$ python -q
>>> import numpy as np
>>> np.set_printoptions(precision=2, suppress=True, linewidth=100, floatmode="fixed")
>>> K = np.loadtxt("arr.csv", delimiter=",")
>>> print(K)
[[0.00 0.00 1.00 0.00 0.00 0.00 0.00 0.00 0.00 0.00 0.00]
 [0.00 0.00 0.00 0.00 0.00 0.00 0.00 0.00 0.00 1.00 0.00]
 [0.00 1.00 0.00 0.00 0.00 0.00 0.00 0.00 0.00 0.00 0.00]
 [0.00 0.00 0.00 0.00 0.00 0.00 1.00 0.00 0.00 0.00 0.00]
 [0.00 0.00 0.00 0.00 0.00 0.00 0.00 0.00 1.00 0.00 0.00]
 [0.00 0.00 0.00 0.00 1.00 0.00 0.00 0.00 0.00 0.00 0.00]
 [0.00 0.00 0.00 0.00 0.00 0.00 0.00 0.00 0.00 0.00 1.00]
 [1.00 0.00 0.00 0.00 0.00 0.00 0.00 0.00 0.00 0.00 0.00]
 [0.00 0.00 0.00 0.00 0.00 1.00 0.00 0.00 0.00 0.00 0.00]
 [0.00 0.00 0.00 1.00 0.00 0.00 0.00 0.00 0.00 0.00 0.00]
 [0.00 0.00 0.00 0.00 0.00 0.00 0.00 1.00 0.00 0.00 0.00]]
>>> x = np.array([4, 7, 7, 7, 4, 2, 5, 1, 5, 4, 4])
>>> 11 - np.linalg.matrix_rank(K - np.eye(11), tol=1e-8)
np.int64(2)
>>> np.abs(np.linalg.eigvals(K))
array([1.00, 1.00, 1.00, 1.00, 1.00, 1.00, 1.00, 1.00, 1.00, 1.00, 1.00])
>>> [p for p in range(1, 25) if np.allclose(np.linalg.matrix_power(K, p), np.eye(11))]
[24]
>>> left, sigma, vt = np.linalg.svd(K, full_matrices=False)
>>> np.allclose(left * sigma @ vt, K)
True
>>> sigma / sigma[0]
array([1.00, 1.00, 1.00, 1.00, 1.00, 1.00, 1.00, 1.00, 1.00, 1.00, 1.00])
>>> np.cumsum(sigma ** 2) / np.sum(sigma ** 2)
array([0.09, 0.18, 0.27, 0.36, 0.45, 0.55, 0.64, 0.73, 0.82, 0.91, 1.00])
>>> left.T @ left
array([[1.00, 0.00, 0.00, 0.00, 0.00, 0.00, 0.00, 0.00, 0.00, 0.00, 0.00],
       [0.00, 1.00, 0.00, 0.00, 0.00, 0.00, 0.00, 0.00, 0.00, 0.00, 0.00],
       [0.00, 0.00, 1.00, 0.00, 0.00, 0.00, 0.00, 0.00, 0.00, 0.00, 0.00],
       [0.00, 0.00, 0.00, 1.00, 0.00, 0.00, 0.00, 0.00, 0.00, 0.00, 0.00],
       [0.00, 0.00, 0.00, 0.00, 1.00, 0.00, 0.00, 0.00, 0.00, 0.00, 0.00],
       [0.00, 0.00, 0.00, 0.00, 0.00, 1.00, 0.00, 0.00, 0.00, 0.00, 0.00],
       [0.00, 0.00, 0.00, 0.00, 0.00, 0.00, 1.00, 0.00, 0.00, 0.00, 0.00],
       [0.00, 0.00, 0.00, 0.00, 0.00, 0.00, 0.00, 1.00, 0.00, 0.00, 0.00],
       [0.00, 0.00, 0.00, 0.00, 0.00, 0.00, 0.00, 0.00, 1.00, 0.00, 0.00],
       [0.00, 0.00, 0.00, 0.00, 0.00, 0.00, 0.00, 0.00, 0.00, 1.00, 0.00],
       [0.00, 0.00, 0.00, 0.00, 0.00, 0.00, 0.00, 0.00, 0.00, 0.00, 1.00]])
>>> sigma
array([1.00, 1.00, 1.00, 1.00, 1.00, 1.00, 1.00, 1.00, 1.00, 1.00, 1.00])
>>> vt @ vt.T
array([[1.00, 0.00, 0.00, 0.00, 0.00, 0.00, 0.00, 0.00, 0.00, 0.00, 0.00],
       [0.00, 1.00, 0.00, 0.00, 0.00, 0.00, 0.00, 0.00, 0.00, 0.00, 0.00],
       [0.00, 0.00, 1.00, 0.00, 0.00, 0.00, 0.00, 0.00, 0.00, 0.00, 0.00],
       [0.00, 0.00, 0.00, 1.00, 0.00, 0.00, 0.00, 0.00, 0.00, 0.00, 0.00],
       [0.00, 0.00, 0.00, 0.00, 1.00, 0.00, 0.00, 0.00, 0.00, 0.00, 0.00],
       [0.00, 0.00, 0.00, 0.00, 0.00, 1.00, 0.00, 0.00, 0.00, 0.00, 0.00],
       [0.00, 0.00, 0.00, 0.00, 0.00, 0.00, 1.00, 0.00, 0.00, 0.00, 0.00],
       [0.00, 0.00, 0.00, 0.00, 0.00, 0.00, 0.00, 1.00, 0.00, 0.00, 0.00],
       [0.00, 0.00, 0.00, 0.00, 0.00, 0.00, 0.00, 0.00, 1.00, 0.00, 0.00],
       [0.00, 0.00, 0.00, 0.00, 0.00, 0.00, 0.00, 0.00, 0.00, 1.00, 0.00],
       [0.00, 0.00, 0.00, 0.00, 0.00, 0.00, 0.00, 0.00, 0.00, 0.00, 1.00]])
